% python3 -q
>>> import numpy as np
>>> np.set_printoptions(suppress=True, linewidth=140)
>>> data = np.array([[3, 3, 3], [0, -3, -3], [0, 0, -2]])
>>> O = data.astype(float).copy()
>>> for j in range(3):
...     O[:, j] -= O[:, :j] @ (O[:, :j].T @ O[:, j])
...     O[:, j] /= np.linalg.norm(O[:, j])
... 
>>> print(O.T @ O)
[[1. 0. 0.]
 [0. 1. 0.]
 [0. 0. 1.]]
>>> print(O.T @ data)
[[3. 3. 3.]
 [0. 3. 3.]
 [0. 0. 2.]]
>>> print(np.linalg.matrix_power(data, 2))
[[ 9  0 -6]
 [ 0  9 15]
 [ 0  0  4]]
>>> print(np.trace(data))
-2
>>> print(np.allclose(data @ data.T, data.T @ data))
False
>>> F = np.array([[-1, 1, 1, -1], [0, -1, -2, -1], [0, 0, -2, 1], [0, 0, 0, 2]])
>>> # triangular, det is the product of the diagonal
>>> evals, vecs = np.linalg.eig(F)
>>> print(np.prod(evals))
-4.0
>>> print(evals)
[-1. -1. -2.  2.]
>>> rng = np.random.default_rng(81706)
>>> idx = rng.permutation(4)
>>> print(idx)
[2 1 3 0]
>>> other = F[idx][:, idx]
>>> print(np.allclose(other, F))
False
>>> print(np.diag(other))
[-2 -1  2 -1]
>>> print(np.round(np.sort(np.abs(np.linalg.eigvals(other))), 2))
[1. 1. 2. 2.]
>>> print(np.round(np.sort(np.linalg.eigvals(F)), 2))
[-2. -1. -1.  2.]
>>> print(np.prod(np.diag(F)), np.round(np.linalg.det(F), 2))
-4 -4.0
>>> print(round(float(np.linalg.det(2 * F)), 2), np.round(np.linalg.det(F), 2))
-64.0 -4.0
>>> print(round(np.linalg.det(F.T), 2))
-4.0
>>> print(np.poly(F))
[ 1.  2. -3. -8. -4.]
>>> print(round(np.linalg.eigvals(F).sum().real, 2))
-2.0
>>> print(np.einsum("ij,ji->", F, F))
10
>>> K = np.array([[6, 4, 7, -4], [4, 11, 8, -11], [7, 8, 14, -8], [-4, -11, -8, 11]])
>>> # looks like rank 3
>>> print(np.count_nonzero(K))
16
>>> print(K.mean(axis=0))
[ 3.25  3.    5.25 -3.  ]
>>> print(K.sum(axis=0))
[ 13  12  21 -12]
>>> print(np.round(np.linalg.svd(K, compute_uv=False), 2) + 0)
[32.82  7.3   1.88  0.  ]
>>> print(np.unravel_index(np.abs(K).argmax(), K.shape))
(np.int64(2), np.int64(2))
>>> print(K - K[0])
[[  0   0   0   0]
 [ -2   7   1  -7]
 [  1   4   7  -4]
 [-10 -15 -15  15]]
>>> print(np.linalg.matrix_rank(K))
3
>>> print(np.diff(K, axis=0))
[[ -2   7   1  -7]
 [  3  -3   6   3]
 [-11 -19 -22  19]]
>>> print(np.linalg.matrix_rank(K, rtol=0.1))
2
>>> print(np.linalg.cond(K) > 100)
True
>>> other = K + rng.integers(-2, 3, (4, 3)) @ rng.integers(-2, 3, (3, 4))
>>> print(other)
[[  9   1   8   0]
 [  5   9  10  -9]
 [  1   8  22 -12]
 [  1 -13  -8  16]]
>>> print(other - K)
[[ 3 -3  1  4]
 [ 1 -2  2  2]
 [-6  0  8 -4]
 [ 5 -2  0  5]]
>>> print(np.abs(other - K).sum(axis=1))
[11  7 18 12]
>>> Uu, sigma, Vh = np.linalg.svd(K)
>>> vecs = Vh[:(sigma > 1e-8).sum()]
>>> x0 = K[3] + 5 * K[0] + rng.integers(2) * np.eye(4)[1]
>>> print(x0)
[26. 10. 27. -9.]
>>> print(np.linalg.matrix_rank(np.vstack([K, x0])))
4
>>> print(round(float(np.linalg.norm(x0 - vecs.T @ vecs @ x0)), 2))
0.71
>>> E = np.loadtxt("m.csv", delimiter=",")
>>> print(E)
[[0. 0. 0.]
 [0. 1. 0.]
 [0. 0. 0.]]
>>> # row 2 repeats row 0
>>> Uu, sigma, Vh = np.linalg.svd(E)
>>> print(np.argmax(sigma[:-1] / (sigma[1:] + 1e-6)) + 1)
1
>>> other = Uu[:, :1] @ np.diag(sigma[:1]) @ Vh[:1]
>>> print(np.linalg.matrix_rank(E, rtol=0.05))
1
>>> print(other)
[[0. 0. 0.]
 [0. 1. 0.]
 [0. 0. 0.]]
>>> print(np.abs(E - other).max())
0.0
>>> print(round(np.linalg.norm(E - other) / np.linalg.norm(E), 2))
0.0
